$ ipython --no-banner

In [1]: import numpy as np

In [2]: np.set_printoptions(suppress=True, linewidth=140)

In [3]: K = np.array([[1, 0, 2, 3, 0, 2, 2, 0, 3, 1, 2, 1, 2],
   ...:     [2, 2, 1, 1, 3, 2, 0, 2, 2, 0, 0, 0, 0],
   ...:     [2, 3, 1, 0, 3, 0, 2, 2, 1, 1, 0, 1, 1],
   ...:     [2, 0, 0, 1, 3, 3, 2, 0, 0, 2, 0, 3, 3],
   ...:     [3, 1, 3, 0, 0, 0, 0, 0, 0, 0, 0, 1, 1],
   ...:     [0, 2, 3, 2, 2, 2, 1, 2, 3, 1, 0, 2, 2],
   ...:     [0, 3, 1, 0, 3, 1, 1, 3, 1, 3, 2, 2, 0],
   ...:     [1, 2, 1, 2, 2, 3, 2, 1, 0, 1, 3, 2, 2],
   ...:     [3, 2, 0, 2, 2, 1, 3, 2, 1, 3, 1, 3, 3],
   ...:     [1, 1, 0, 2, 1, 1, 1, 3, 0, 3, 3, 2, 3],
   ...:     [3, 0, 3, 3, 2, 2, 3, 2, 0, 1, 0, 0, 3],
   ...:     [3, 1, 3, 0, 2, 2, 1, 0, 0, 2, 2, 3, 3],
   ...:     [1, 0, 1, 2, 1, 3, 1, 0, 0, 0, 3, 0, 1]])

In [4]: print(K)
[[1 0 2 3 0 2 2 0 3 1 2 1 2]
 [2 2 1 1 3 2 0 2 2 0 0 0 0]
 [2 3 1 0 3 0 2 2 1 1 0 1 1]
 [2 0 0 1 3 3 2 0 0 2 0 3 3]
 [3 1 3 0 0 0 0 0 0 0 0 1 1]
 [0 2 3 2 2 2 1 2 3 1 0 2 2]
 [0 3 1 0 3 1 1 3 1 3 2 2 0]
 [1 2 1 2 2 3 2 1 0 1 3 2 2]
 [3 2 0 2 2 1 3 2 1 3 1 3 3]
 [1 1 0 2 1 1 1 3 0 3 3 2 3]
 [3 0 3 3 2 2 3 2 0 1 0 0 3]
 [3 1 3 0 2 2 1 0 0 2 2 3 3]
 [1 0 1 2 1 3 1 0 0 0 3 0 1]]

In [5]: Uu, s, vt = np.linalg.svd(K)

In [6]: print(np.argmax(s[:-1] / (s[1:] + 1e-6)) + 1)
11

In [7]: other = Uu[:, :11] @ np.diag(s[:11]) @ vt[:11]

In [8]: print(round(float(np.linalg.norm(K - other) / np.linalg.norm(K)), 3))
0.003

In [9]: print(np.round(np.abs(K - other).max(), 3))
0.012

In [10]: print(round(float(np.linalg.norm(K - other, 2)), 3), np.round(s[11], 3))
0.061 0.061

In [11]: print(np.linalg.matrix_rank(other))
11

In [12]: print(round(float(np.linalg.norm(K, 2) / np.linalg.norm(K)), 3))
0.83

In [13]: print(np.argsort(-np.linalg.norm(K, axis=0).round(6), kind="stable")[:3])
[12  4  0]

In [14]: arr = np.loadtxt("x.csv", delimiter=",")

In [15]: print(arr)
[[ -2.   4.  -4.  -8.   3.  -3.   7.   1.  -3.   8.   5.   3.  -8.  -7.]
 [-18.   0.  -8.  -9.  -8.   3.  -6.   9.   7.   7.   4.  -3.  -5.   7.]
 [ 18.   8.  -5.  -1.   8.   9.   4.  -9.   2.   9.   9.   1.   3.   6.]
 [  2.   4.  -2.  -7.  -8.  -6.   3.  -1.  -9.   5.   3.   0.   0.  -7.]
 [ -8.   9.   7.   4.   7.  -7.   1.   4.   4.  -9.  -7.   8.  -8.   2.]
 [ -2.  -8.  -9.  -8.  -8.   5.   2.   1.   2.   6.   3.  -4.   2.  -1.]]

In [16]: x = np.array([1, -2, -1, -1, 0, 2, -1, 2, 2, 1, -1, 1, -1, 1])

In [17]: print(arr * x)
[[ -2.  -8.   4.   8.   0.  -6.  -7.   2.  -6.   8.  -5.   3.   8.  -7.]
 [-18.  -0.   8.   9.  -0.   6.   6.  18.  14.   7.  -4.  -3.   5.   7.]
 [ 18. -16.   5.   1.   0.  18.  -4. -18.   4.   9.  -9.   1.  -3.   6.]
 [  2.  -8.   2.   7.  -0. -12.  -3.  -2. -18.   5.  -3.   0.  -0.  -7.]
 [ -8. -18.  -7.  -4.   0. -14.  -1.   8.   8.  -9.   7.   8.   8.   2.]
 [ -2.  16.   9.   8.  -0.  10.  -2.   2.   4.   6.  -3.  -4.  -2.  -1.]]

In [18]: print(arr @ np.ones(14))
[ -4. -20.  62. -23.   7. -19.]

In [19]: print(arr @ x)
[ -8.  55.  12. -37. -20.  41.]

In [20]: print((arr * x).sum(axis=1))
[ -8.  55.  12. -37. -20.  41.]

In [21]: print((arr @ x).argmax())
1

In [22]: data = np.array([[1, -1, -1, 1, -1, 1, 1, -1],
    ...:     [1, 1, 1, 1, 1, 1, 1, 1],
    ...:     [1, -1, 1, -1, 1, -1, 1, -1],
    ...:     [1, 1, 1, 1, -1, -1, -1, -1],
    ...:     [1, 1, -1, -1, 1, 1, -1, -1],
    ...:     [1, 1, -1, -1, -1, -1, 1, 1],
    ...:     [1, -1, -1, 1, 1, -1, -1, 1],
    ...:     [1, -1, 1, -1, -1, 1, -1, 1]])

In [23]: print(data[:, 3] @ data[:, 0])
0

In [24]: print(np.round(np.linalg.svd(data, compute_uv=False), 3))
[2.828 2.828 2.828 2.828 2.828 2.828 2.828 2.828]

In [25]: print(data.T @ data)
[[8 0 0 0 0 0 0 0]
 [0 8 0 0 0 0 0 0]
 [0 0 8 0 0 0 0 0]
 [0 0 0 8 0 0 0 0]
 [0 0 0 0 8 0 0 0]
 [0 0 0 0 0 8 0 0]
 [0 0 0 0 0 0 8 0]
 [0 0 0 0 0 0 0 8]]

In [26]: J = np.loadtxt("a.csv", delimiter=",")

In [27]: print(J.round(3))
[[ -7.145   1.004  -1.059   4.263   3.26   -5.552  -2.9     9.115   9.769  -3.406  -6.583   6.114   2.818]
 [ -5.628   0.19    1.601   4.971   4.781  -4.088  -4.15   11.291   6.461   4.085  -3.382   6.334   6.837]
 [  3.193   0.518  -3.443  -4.499  -5.017   2.023   4.297 -10.686  -2.381  -9.363   0.042  -5.173  -8.685]
 [  6.756  -1.496   3.217  -2.563  -1.068   5.509   1.045  -4.878 -10.359   9.379   7.865  -4.399   1.537]
 [  0.057  -1.163   4.69    3.067   4.23    0.591  -3.564   7.831  -2.449  13.038   3.518   2.869   8.854]
 [ -5.046  -0.007   2.155   4.933   4.941  -3.582  -4.273  11.339   5.43    5.661  -2.501   6.128   7.494]
 [ -7.155   1.017  -1.11    4.236   3.219  -5.565  -2.866   9.044   9.807  -3.549  -6.629   6.091   2.728]
 [  5.511  -1.636   4.308  -0.975   0.66    4.69   -0.438  -1.136  -9.303  12.331   7.662  -2.539   4.447]
 [  7.126  -1.327   2.376  -3.378  -2.051   5.692   1.882  -6.864 -10.412   7.065   7.543  -5.275  -0.308]
 [ -7.198   1.103  -1.438   4.049   2.946  -5.637  -2.637   8.556  10.029  -4.464  -6.907   5.927   2.134]
 [ -4.01    1.608  -4.827  -0.411  -2.019  -3.611   1.616  -2.032   7.626 -13.677  -6.828   0.792  -6.445]]

In [28]: print(round(float(J[4] @ J[5]), 3))
283.398

In [29]: print(round(float(np.linalg.norm(J[4] - J[5])), 3))
15.271

In [30]: print(np.round(np.linalg.norm(J[4], 1), 3), round(float(np.linalg.norm(J[4], np.inf)), 3))
55.921 13.038

In [31]: print(round(float(np.linalg.norm(J, 2)), 3))
53.033

In [32]: print(round(float(np.linalg.norm(J) ** 2 / np.linalg.norm(J, 2) ** 2), 3))
1.564
